$ python3 -q
>>> import numpy as np
>>> np.set_printoptions(precision=2, suppress=True, linewidth=120)
>>> rd = lambda a: np.round(a, 2) + 0
>>> rng = np.random.default_rng(314)
>>> t = rng.uniform(0, 2 * np.pi, 13)
>>> q, _ = np.linalg.qr(np.array([[0.5, 0.3], [-1.8, -2.3], [1.9, 0.3]]))
>>> X = 5 * np.c_[np.cos(t), np.sin(t)] @ q.T
>>> rd(X)
array([[-0.76,  4.69, -1.55],
       [ 0.36,  2.76,  4.15],
       [ 0.13,  3.69,  3.37],
       [ 0.91, -1.5 ,  4.68],
       [-0.75, -0.34, -4.93],
       [-0.04, -3.99, -3.02],
       [-0.1 , -3.81, -3.24],
       [ 0.09, -4.36, -2.45],
       [-0.68,  4.86, -0.94],
       [ 0.95, -2.71,  4.1 ],
       [ 0.46, -4.95, -0.54],
       [ 0.47,  2.19,  4.47],
       [ 0.19,  3.49,  3.58]])
>>> # rank 2
>>> labels = X[:, 0] > np.median(X[:, 0])
>>> r0 = X[labels].mean(axis=0) - X[~labels].mean(axis=0)
>>> ((X - X.mean(axis=0)) @ r0 > 0).astype(int)
array([0, 1, 1, 1, 0, 0, 0, 0, 0, 1, 0, 1, 1])
>>> labels.astype(int)
array([0, 1, 0, 1, 0, 0, 0, 0, 0, 1, 1, 1, 1])
>>> rd(r0)
array([ 0.86, -0.23,  5.23])
>>> r = np.linalg.matrix_rank(X)
>>> r
np.int64(2)
>>> N = np.linalg.svd(X)[2][r:].T
>>> [int(np.linalg.matrix_rank(X[:i])) for i in range(1, len(X) + 1)]
[1, 2, 2, 2, 2, 2, 2, 2, 2, 2, 2, 2, 2]
>>> N.shape
(3, 1)
>>> rd(X @ N)
array([[0.],
       [0.],
       [0.],
       [0.],
       [0.],
       [0.],
       [0.],
       [0.],
       [0.],
       [0.],
       [0.],
       [0.],
       [0.]])
>>> Xs = X - X.mean(axis=1)
Traceback (most recent call last):
  File "<python-input-20>", line 1, in <module>
    Xs = X - X.mean(axis=1)
         ~~^~~~~~~~~~~~~~~~
ValueError: operands could not be broadcast together with shapes (13,3) (13,) 
>>> Xs = X - X.mean(axis=0)
>>> Uu, sv, vt = np.linalg.svd(Xs, full_matrices=False)
>>> np.searchsorted(np.cumsum(sv ** 2) / (sv ** 2).sum(), 0.9) + 1
np.int64(2)
>>> np.abs(Uu[:, 0]).argmax()
np.int64(6)
>>> rd(sv)
array([14.65, 10.28,  0.  ])
>>> rd(Xs.mean(axis=0))
array([0., 0., 0.])
